$ python -q
>>> import numpy as np
>>> import numpy.linalg as la
>>> np.set_printoptions(precision=1, suppress=True, linewidth=140, legacy="1.25")
>>> def rd(a):
...     return np.round(a, 1) + 0
... 
>>> feats = np.loadtxt("x.csv", delimiter=",")
>>> print(feats)
[[-12.  -8.   5.   1.  -6.   7.   9.   2.  -7.   4.  -2.   8.  -6.]
 [ -4.  -2.   0.  -9.  -2.  -8.  -1.  -1.  -6.   0.   2.   8.  -6.]
 [  6.   5.   6.   9.   3.   5.  -8.   8.   8.  -6.  -2.   7.  -2.]
 [-12.  -7.  -9.   7.  -6.  -2.  -2.   2.   4.   3.  -8.  -1.   3.]
 [-16.   2.  -4.   8.  -8.  -8.  -4.   9.   9.   9.   5.  -6.   8.]
 [ 10.  -7.   4.  -2.   5.  -5.  -9.   5.   5.   1.   3.   6.   4.]
 [ 10.  -1.  -1.   1.   5.  -6.   1.   1.  -5.  -7.   1.   4.   6.]
 [ -8.   8.   4.   3.  -4.   0.   4.  -9.   2.   4.   2.  -8.   1.]
 [  2.   8.   3.   8.   1.  -3.   2.  -5.  -9.   2.  -4.   9.   1.]
 [-16.   7.  -1.   1.  -8.   6.  -1.   9.  -5.  -1.   7.  -6.  -7.]
 [ -2.   0.  -7.   9.  -1.   3.  -7.  -9.   6.   5.   8.  -1.   3.]
 [ -4.   5.   4.  -9.  -2.  -1.  -8.  -1.  -5.  -6.  -7.   7.   8.]
 [  4.   3.  -8.  -2.   2.   7.  -7.   9.  -7.   3.  -9.  -4.   8.]
 [-14.  -2.   5.   7.  -7.  -5.  -4.   8.  -2.  -3.  -7.   6.  -6.]]
>>> # null space of dimension 1
>>> print(la.lstsq(feats[:-1].T, feats[-1])[2])
12
>>> print(np.abs(np.diag(la.qr(feats)[1])) > 1e-9)
[ True  True  True  True False  True  True  True  True  True  True  True  True]
>>> print(np.argsort(-la.norm(feats, axis=0).round(6), kind="stable")[:3])
[0 7 3]
>>> r = la.matrix_rank(feats)
>>> print(r)
12
>>> N = la.svd(feats)[2][r:].T
>>> print(N.shape)
(13, 1)
>>> print(rd(feats @ N))
[[0.]
 [0.]
 [0.]
 [0.]
 [0.]
 [0.]
 [0.]
 [0.]
 [0.]
 [0.]
 [0.]
 [0.]
 [0.]
 [0.]]
>>> print([int(la.matrix_rank(feats[:, :j + 1])) for j in range(13)])
[1, 2, 3, 4, 4, 5, 6, 7, 8, 9, 10, 11, 12]
>>> print([int(la.matrix_rank(feats[:i])) for i in range(1, len(feats) + 1)])
[1, 2, 3, 4, 5, 6, 7, 8, 9, 10, 11, 12, 12, 12]
>>> left, sv, Vh = la.svd(feats)
>>> evecs = Vh[:(sv > 1e-8).sum()]
>>> rng = np.random.default_rng(1996)
>>> x = feats[8] + -3 * feats[4] + rng.integers(2) * np.eye(13)[0]
>>> print(x)
[ 51.   2.  15. -16.  25.  21.  14. -32. -36. -25. -19.  27. -23.]
>>> print(rd(np.diag(evecs.T @ evecs)))
[0.8 1.  1.  1.  0.2 1.  1.  1.  1.  1.  1.  1.  1. ]
>>> print(np.allclose(evecs.T @ evecs @ x, x))
False
>>> E = np.load("run17.npy")
>>> print(E)
[[4. 1. 1. 1. 1. 1. 1. 1.]
 [1. 4. 1. 1. 1. 1. 1. 1.]
 [1. 1. 4. 1. 1. 1. 1. 1.]
 [1. 1. 1. 4. 1. 1. 1. 1.]
 [1. 1. 1. 1. 4. 1. 1. 1.]
 [1. 1. 1. 1. 1. 4. 1. 1.]
 [1. 1. 1. 1. 1. 1. 4. 1.]
 [1. 1. 1. 1. 1. 1. 1. 4.]]
>>> ev, evecs = la.eigh(E)
>>> print(rd(evecs @ np.diag(ev) @ evecs.T))
[[4. 1. 1. 1. 1. 1. 1. 1.]
 [1. 4. 1. 1. 1. 1. 1. 1.]
 [1. 1. 4. 1. 1. 1. 1. 1.]
 [1. 1. 1. 4. 1. 1. 1. 1.]
 [1. 1. 1. 1. 4. 1. 1. 1.]
 [1. 1. 1. 1. 1. 4. 1. 1.]
 [1. 1. 1. 1. 1. 1. 4. 1.]
 [1. 1. 1. 1. 1. 1. 1. 4.]]
>>> print(rd(ev))
[ 3.  3.  3.  3.  3.  3.  3. 11.]
>>> print(rd(la.eigvalsh(E + 2 * np.eye(8))))
[ 5.  5.  5.  5.  5.  5.  5. 13.]
>>> print(np.abs(evecs[:, -1]).round(6).argmax())
0
>>> print(rd(evecs.T @ E @ evecs))
[[ 3.  0.  0.  0.  0.  0.  0.  0.]
 [ 0.  3.  0.  0.  0.  0.  0.  0.]
 [ 0.  0.  3.  0.  0.  0.  0.  0.]
 [ 0.  0.  0.  3.  0.  0.  0.  0.]
 [ 0.  0.  0.  0.  3.  0.  0.  0.]
 [ 0.  0.  0.  0.  0.  3.  0.  0.]
 [ 0.  0.  0.  0.  0.  0.  3.  0.]
 [ 0.  0.  0.  0.  0.  0.  0. 11.]]
>>> print(ev.sum(), np.trace(E))
32.0 32.0
>>> print(np.unique(ev.round(6) + 0, return_counts=True)[1])
[7 1]
>>> print(np.sort(np.abs(np.fft.fft(E[0]))), rd(np.sort(la.svd(E, compute_uv=False))))
[ 3.  3.  3.  3.  3.  3.  3. 11.] [ 3.  3.  3.  3.  3.  3.  3. 11.]
>>> print(E @ (-1.0) ** np.arange(8))
[ 3. -3.  3. -3.  3. -3.  3. -3.]
>>> q, _ = la.qr(np.array([[-0.6, 0.1, 0.4, -1.5, 1.0],
...     [-0.2, 0.7, -0.1, 1.2, 0.5],
...     [-0.1, 0.9, -0.1, -1.8, -1.1],
...     [0.4, -0.4, 1.1, -0.7, 0.2],
...     [-1.4, 1.2, 0.6, -0.1, -0.1]]))
>>> W0 = q[:, :5]
>>> print(rd(W0))
[[-0.4  0.4 -0.1  0.5 -0.7]
 [-0.1 -0.5  0.  -0.5 -0.7]
 [-0.1 -0.8 -0.1  0.6  0.1]
 [ 0.3  0.1 -1.  -0.1  0. ]
 [-0.9  0.  -0.2 -0.2  0.4]]
>>> x = np.array([2, 1, -1, 3, -1])
>>> y = W0 @ x
>>> print(rd(y))
[ 2.  -1.7  1.   1.3 -2.6]
>>> print(rd(la.solve(W0, W0[:, 2])))
[0. 0. 1. 0. 0.]
>>> print(rd(la.solve(W0, y + W0[:, 4])))
[ 2.  1. -1.  3.  0.]
>>> print(rd(la.solve(W0, y)))
[ 2.  1. -1.  3. -1.]
